$ ipython --no-banner

In [1]: import numpy as np

In [2]: np.set_printoptions(suppress=True, linewidth=140)

In [3]: rd = lambda a: np.round(a, 2) + 0

In [4]: K = np.load("dump.npy")

In [5]: rd(K)
Out[5]: 
array([[-0.38, -0.2 , -0.59, -0.2 , -0.59, -0.2 ,  0.2 ],
       [-0.2 ,  0.97, -0.08, -0.03, -0.08, -0.03,  0.03],
       [-0.59, -0.08,  0.75, -0.08, -0.25, -0.08,  0.08],
       [-0.2 , -0.03, -0.08,  0.97, -0.08, -0.03,  0.03],
       [-0.59, -0.08, -0.25, -0.08,  0.75, -0.08,  0.08],
       [-0.2 , -0.03, -0.08, -0.03, -0.08,  0.97,  0.03],
       [ 0.2 ,  0.03,  0.08,  0.03,  0.08,  0.03,  0.97]])

In [6]: r0 = np.array([3, 1, 1])

In [7]: rd(np.convolve(K[3], r0))
Out[7]: array([-0.59, -0.28, -0.48,  2.8 ,  0.63,  0.8 , -0.03,  0.  ,  0.03])

In [8]: rd(np.cross(K[3, :3], K[1, :3]))
Out[8]: array([ 0.08,  0.  , -0.2 ])

In [9]: print(rd(np.correlate(K[3], K[1], "full")))
[-0.01  0.    0.02  0.04 -0.01 -0.27  0.   -0.15  0.97 -0.27 -0.01  0.03 -0.01]

In [10]: rd(np.linalg.det(K))
Out[10]: np.float64(-1.0)

In [11]: np.trace(K)
Out[11]: np.float64(5.0)

In [12]: print(np.all(np.linalg.eigvalsh(K) > 0))
False

In [13]: theta = np.radians(15)

In [14]: r_ = np.eye(7)

In [15]: r_[1, 1] = r_[5, 5] = np.cos(theta)

In [16]: r_[1, 5], r_[5, 1] = -np.sin(theta), np.sin(theta)

In [17]: rd(r_)
Out[17]: 
array([[ 1.  ,  0.  ,  0.  ,  0.  ,  0.  ,  0.  ,  0.  ],
       [ 0.  ,  0.97,  0.  ,  0.  ,  0.  , -0.26,  0.  ],
       [ 0.  ,  0.  ,  1.  ,  0.  ,  0.  ,  0.  ,  0.  ],
       [ 0.  ,  0.  ,  0.  ,  1.  ,  0.  ,  0.  ,  0.  ],
       [ 0.  ,  0.  ,  0.  ,  0.  ,  1.  ,  0.  ,  0.  ],
       [ 0.  ,  0.26,  0.  ,  0.  ,  0.  ,  0.97,  0.  ],
       [ 0.  ,  0.  ,  0.  ,  0.  ,  0.  ,  0.  ,  1.  ]])

In [18]: B = K @ r_.T

In [19]: rd(np.linalg.svd(K, compute_uv=False)), rd(np.linalg.svd(B, compute_uv=False))
Out[19]: (array([1., 1., 1., 1., 1., 1., 1.]), array([1., 1., 1., 1., 1., 1., 1.]))

In [20]: rd(np.abs(B - K).max(axis=0))
Out[20]: array([0.  , 0.25, 0.  , 0.  , 0.  , 0.25, 0.  ])

In [21]: x0 = np.array([0, 0, -1, 2, -2, -2, 2])

In [22]: a = np.maximum(K @ x0, 0)

In [23]: print(rd(np.maximum(K @ (3 * x0), 0)))
[6.51 0.93 0.   6.93 0.   0.   5.07]

In [24]: rd(np.maximum(K @ x0, 0) - np.maximum(-K @ x0, 0))
Out[24]: array([ 2.17,  0.31, -0.07,  2.31, -1.07, -1.69,  1.69])

In [25]: print(rd(K * (a > 1e-9)[:, None]))
[[-0.38 -0.2  -0.59 -0.2  -0.59 -0.2   0.2 ]
 [-0.2   0.97 -0.08 -0.03 -0.08 -0.03  0.03]
 [ 0.    0.    0.    0.    0.    0.    0.  ]
 [-0.2  -0.03 -0.08  0.97 -0.08 -0.03  0.03]
 [ 0.    0.    0.    0.    0.    0.    0.  ]
 [ 0.    0.    0.    0.    0.    0.    0.  ]
 [ 0.2   0.03  0.08  0.03  0.08  0.03  0.97]]

In [26]: np.flatnonzero(a > 1e-9)
Out[26]: array([0, 1, 3, 6])

In [27]: arr = np.load("mat.npy")

In [28]: arr
Out[28]: 
array([[-1.,  1.,  1.],
       [ 1., -1.,  1.],
       [ 1.,  1., -1.]])

In [29]: # symmetric

In [30]: ev, V = np.linalg.eigh(arr)

In [31]: x0 = np.array([5, -9, -4])

In [32]: x0 @ arr @ x0
Out[32]: np.float64(-180.0)

In [33]: rd(np.linalg.eigvalsh(arr[1:, 1:]))
Out[33]: array([-2.,  0.])

In [34]: print((np.sign(V[:, -1].round(6)) == np.sign(V[0, -1].round(6))).astype(int))
[1 1 1]

In [35]: np.abs(arr).sum(axis=1).max(), rd(np.abs(ev).max())
Out[35]: (np.float64(3.0), np.float64(2.0))

In [36]: ev, V = np.linalg.eigh(arr)

In [37]: ev.sum(), np.trace(arr)
Out[37]: (np.float64(-3.0), np.float64(-3.0))

In [38]: rd(np.linalg.eigvalsh(arr + -1 * np.eye(3)))
Out[38]: array([-3., -3.,  0.])

In [39]: rd(ev)
Out[39]: array([-2., -2.,  1.])

In [40]: np.unique(ev.round(6) + 0, return_counts=True)[1]
Out[40]: array([2, 1])

In [41]: rd(np.linalg.eigvalsh(arr @ arr))
Out[41]: array([1., 4., 4.])

In [42]: r0 = np.array([-2, 2, 3])

In [43]: B = arr + np.outer(r0, np.eye(3)[1])

In [44]: rd(np.linalg.det(B) / np.linalg.det(arr)), rd(1 + np.linalg.solve(arr, r0)[1])
Out[44]: (np.float64(1.5), np.float64(1.5))

In [45]: np.linalg.matrix_rank(np.linalg.inv(B) - np.linalg.inv(arr), tol=1e-8)
Out[45]: np.int64(1)

In [46]: B
Out[46]: 
array([[-1., -1.,  1.],
       [ 1.,  1.,  1.],
       [ 1.,  4., -1.]])

In [47]: M = np.load("layer6.npy")

In [48]: M
Out[48]: 
array([[-0.05,  1.06,  1.11,  2.01],
       [-0.01,  0.84,  0.91,  2.02],
       [ 0.08,  0.91,  0.97,  2.04],
       [ 0.04,  0.95,  1.05,  1.94],
       [ 0.  ,  1.08,  1.04,  1.98],
       [ 0.15,  0.97,  1.01,  2.01],
       [ 0.11,  0.9 ,  0.91,  1.99],
       [ 0.09,  0.91,  0.77,  2.11],
       [ 0.07,  1.01,  0.83,  2.15],
       [-0.15,  1.08,  1.11,  1.88],
       [-0.08,  1.05,  1.14,  2.15],
       [ 0.1 ,  0.96,  1.07,  2.25],
       [ 0.03,  1.07,  1.  ,  2.05],
       [-0.17,  0.99,  1.  ,  1.93],
       [ 0.02,  1.19,  1.04,  2.06],
       [-0.01,  1.19,  0.84,  2.08],
       [-0.13,  1.11, -0.18,  0.01],
       [-0.07,  0.98,  0.15, -0.02],
       [-0.06,  1.05,  0.  , -0.02],
       [ 0.25,  1.05, -0.03, -0.15],
       [-0.13,  0.99,  0.07, -0.01],
       [-0.04,  0.84, -0.1 ,  0.02],
       [-0.1 ,  1.  ,  0.14,  0.05],
       [-0.1 ,  0.97,  0.09, -0.01],
       [ 0.23,  1.21, -0.01,  0.06],
       [ 0.08,  0.94,  0.06, -0.1 ],
       [ 0.12,  0.97,  0.09, -0.04],
       [-0.01,  0.92,  0.01, -0.1 ],
       [-0.05,  1.17,  0.13, -0.13],
       [-0.07,  1.09,  0.19,  0.13],
       [ 0.08,  1.05, -0.09, -0.09],
       [ 0.02,  0.88,  0.04,  0.1 ]])

In [49]: cent = M[[1, 5]].astype(float)

In [50]: for _ in range(7):
    ...:     idx = np.linalg.norm(M[:, None] - cent, axis=-1).argmin(axis=1)
    ...:     cent = np.array([M[idx == j].mean(axis=0) for j in range(2)])
    ...: 

In [51]: idx
Out[51]: array([1, 1, 1, 1, 1, 1, 1, 1, 1, 1, 1, 1, 1, 1, 1, 1, 0, 0, 0, 0, 0, 0, 0, 0, 0, 0, 0, 0, 0, 0, 0, 0])

In [52]: rd(cent[1] - cent[0])
Out[52]: array([0.01, 0.  , 0.95, 2.06])

In [53]: rd(cent)
Out[53]: 
array([[ 0.  ,  1.01,  0.04, -0.02],
       [ 0.01,  1.01,  0.99,  2.04]])

In [54]: np.abs(cent[1] - cent[0]).argmax()
Out[54]: np.int64(3)

In [55]: cen = (M - M.mean(axis=0)) / M.std(axis=0)

In [56]: np.argwhere(np.abs(cen) > 2)
Out[56]: 
array([[19,  0],
       [24,  0],
       [24,  1]])

In [57]: b = np.linalg.lstsq(np.delete(cen, 1, axis=1), cen[:, 1])[0]

In [58]: np.abs(b).argmax()
Out[58]: np.int64(2)

In [59]: rd(b)
Out[59]: array([-0.01,  0.61, -0.61])

In [60]: cen = M - M.mean(axis=0)

In [61]: U, s, VT = np.linalg.svd(cen, full_matrices=False)

In [62]: np.abs(VT[0]).argmax()
Out[62]: np.int64(3)

In [63]: rd(s)
Out[63]: array([6.44, 0.66, 0.54, 0.48])

In [64]: rd((s ** 2).sum() ** 2 / (s ** 4).sum())
Out[64]: np.float64(1.05)

In [65]: Q, r_ = np.linalg.qr(M)

In [66]: rd(np.trace(Q @ Q.T))
Out[66]: np.float64(4.0)

In [67]: rd(r_)
Out[67]: 
array([[ 0.58,  0.39,  0.21,  0.79],
       [ 0.  , -5.74, -2.87, -5.64],
       [ 0.  ,  0.  , -2.77, -5.73],
       [ 0.  ,  0.  ,  0.  ,  1.26]])

In [68]: rd(Q.T @ Q)
Out[68]: 
array([[1., 0., 0., 0.],
       [0., 1., 0., 0.],
       [0., 0., 1., 0.],
       [0., 0., 0., 1.]])

In [69]: x0 = np.array([0, -3, -1, 2])

In [70]: target = r_ @ x0

In [71]: rd(target)
Out[71]: array([ 0.2 ,  8.8 , -8.69,  2.52])

In [72]: rd(np.linalg.solve(r_, target + r_[:, 3]))
Out[72]: array([ 0., -3., -1.,  3.])

In [73]: rd(np.linalg.solve(r_, target))
Out[73]: array([ 0., -3., -1.,  2.])

In [74]: rd(np.linalg.solve(r_, r_[:, 2]))
Out[74]: array([0., 0., 1., 0.])

In [75]: rd(np.linalg.solve(r_, 5 * target))
Out[75]: array([  0., -15.,  -5.,  10.])

In [76]: E = np.loadtxt("out13.csv", delimiter=",")

In [77]: E
Out[77]: 
array([[-0.14, -0.61,  0.86,  0.13,  7.6 ,  4.81],
       [-0.02, -0.2 ,  0.01,  0.05, -0.07,  0.08],
       [ 1.24,  2.11,  4.19, -1.18,  2.98, -0.19],
       [-1.54,  2.89, -1.18, -1.83,  8.01,  3.29],
       [-0.18,  3.28, -0.15, -1.69, -3.69, -4.39],
       [-1.66,  3.42, -1.32, -2.03,  6.  ,  1.57],
       [ 1.44,  0.91,  3.79, -0.4 ,  0.97, -0.58],
       [-0.48, -1.52, -1.29,  0.59,  3.19,  2.97],
       [-0.23,  1.45, -1.18, -0.79, -5.08, -3.85],
       [-2.03,  2.01, -3.18, -1.27,  3.37,  1.02],
       [-0.47, -2.09, -1.8 ,  1.31, -0.89,  1.31],
       [ 0.95, -0.67,  2.77,  0.24,  4.03,  2.67],
       [-1.31, -0.33, -3.31,  0.24, -1.47, -0.22],
       [ 1.58, -1.94,  2.59,  1.5 , -2.96, -0.49],
       [ 0.85, -3.45, -0.19,  2.21, -6.95, -1.54],
       [ 0.04, -4.69, -2.44,  2.73, -5.13,  0.56],
       [-0.84, -4.82, -4.71,  2.87, -6.95, -0.45],
       [-0.17,  4.44,  1.71, -2.47,  5.59,  0.27],
       [ 0.45, -2.17,  0.66,  1.17,  1.12,  2.13],
       [-0.93, -1.71, -3.49,  1.11, -3.47, -0.6 ],
       [ 0.37,  2.46,  3.08, -1.7 ,  6.14,  1.56],
       [ 0.96, -5.34,  0.38,  3.12, -1.28,  2.82],
       [-0.5 ,  2.81, -0.99, -1.52, -3.06, -3.48],
       [ 0.26, -5.48, -1.13,  3.12, -1.96,  2.75],
       [-1.85,  3.55, -2.31, -2.22,  4.81,  0.72]])

In [78]: hat = E @ np.linalg.solve(E.T @ E, E.T)

In [79]: print(rd(np.linalg.eigvalsh(hat)))
[0. 0. 0. 0. 0. 0. 0. 0. 0. 0. 0. 0. 0. 0. 0. 0. 0. 0. 0. 1. 1. 1. 1. 1. 1.]

In [80]: rd(hat @ E[:, 5])
Out[80]: 
array([ 4.81,  0.08, -0.19,  3.29, -4.39,  1.57, -0.58,  2.97, -3.85,  1.02,  1.31,  2.67, -0.22, -0.49, -1.54,  0.56, -0.45,  0.27,  2.13,
       -0.6 ,  1.56,  2.82, -3.48,  2.75,  0.72])

In [81]: B = np.c_[E[:, :5] @ np.array([[2, 1, 0, 1, 0],
    ...:     [1, 1, 1, 0, 1],
    ...:     [2, 1, 1, 0, 1],
    ...:     [2, 2, 0, 2, 1],
    ...:     [0, 1, 0, 0, 2]]), np.array([0, -5, -4, 6, 6, 9, -6, -2, 3, 8, -6, -8, 6, 3, -9, 4, -1, -5, 9, -4, 1, 1, 7, 7, 4])]

In [82]: rd(B)
Out[82]: 
array([[  1.09,   7.97,   0.25,   0.12,  15.58,   0.  ],
       [ -0.12,  -0.18,  -0.19,   0.08,  -0.28,  -5.  ],
       [ 10.61,   8.16,   6.3 ,  -1.12,  11.08,  -4.  ],
       [ -6.21,   4.52,   1.71,  -5.2 ,  15.9 ,   6.  ],
       [ -0.76,  -4.12,   3.13,  -3.56,  -5.94,   6.  ],
       [ -6.6 ,   2.38,   2.1 ,  -5.72,  12.07,   9.  ],
       [ 10.57,   6.31,   4.7 ,   0.64,   6.24,  -6.  ],
       [ -3.88,   1.08,  -2.81,   0.7 ,   4.16,  -2.  ],
       [ -2.95,  -6.62,   0.27,  -1.81, -10.68,   3.  ],
       [-10.95,  -2.37,  -1.17,  -4.57,   4.3 ,   8.  ],
       [ -4.01,  -2.63,  -3.89,   2.15,  -4.36,  -6.  ],
       [  7.25,   7.56,   2.1 ,   1.43,  10.4 ,  -8.  ],
       [ -9.09,  -5.94,  -3.64,  -0.83,  -6.34,   6.  ],
       [  9.4 ,   2.27,   0.65,   4.58,  -3.77,   3.  ],
       [  2.29,  -5.32,  -3.64,   5.27, -15.33,  -9.  ],
       [ -4.03,  -6.76,  -7.13,   5.5 , -14.66,   4.  ],
       [-10.18, -11.58,  -9.53,   4.9 , -20.56,  -1.  ],
       [  2.58,   6.63,   6.15,  -5.11,  14.86,  -5.  ],
       [  2.39,   2.4 ,  -1.51,   2.79,   1.9 ,   9.  ],
       [ -8.33,  -7.38,  -5.2 ,   1.29, -11.03,  -4.  ],
       [  5.96,   8.65,   5.54,  -3.03,  16.12,   1.  ],
       [  3.58,   0.96,  -4.96,   7.2 ,  -4.4 ,   1.  ],
       [ -3.21,  -4.78,   1.82,  -3.54,  -5.82,   7.  ],
       [ -0.98,  -2.07,  -6.61,   6.5 ,  -7.41,   7.  ],
       [ -9.21,  -0.24,   1.24,  -6.29,   8.64,   4.  ]])

In [83]: rd(np.linalg.norm(np.linalg.qr(E)[0].T @ B, axis=0) ** 2 / ((B ** 2).sum(axis=0) + 1e-12))
Out[83]: array([1.  , 1.  , 1.  , 1.  , 1.  , 0.32])

In [84]: rd(np.linalg.norm(B - E @ np.linalg.lstsq(E, B)[0], axis=0))
Out[84]: array([ 0. ,  0. ,  0. ,  0. ,  0. , 23.2])

In [85]: np.linalg.matrix_rank(np.c_[E, B])
Out[85]: np.int64(7)
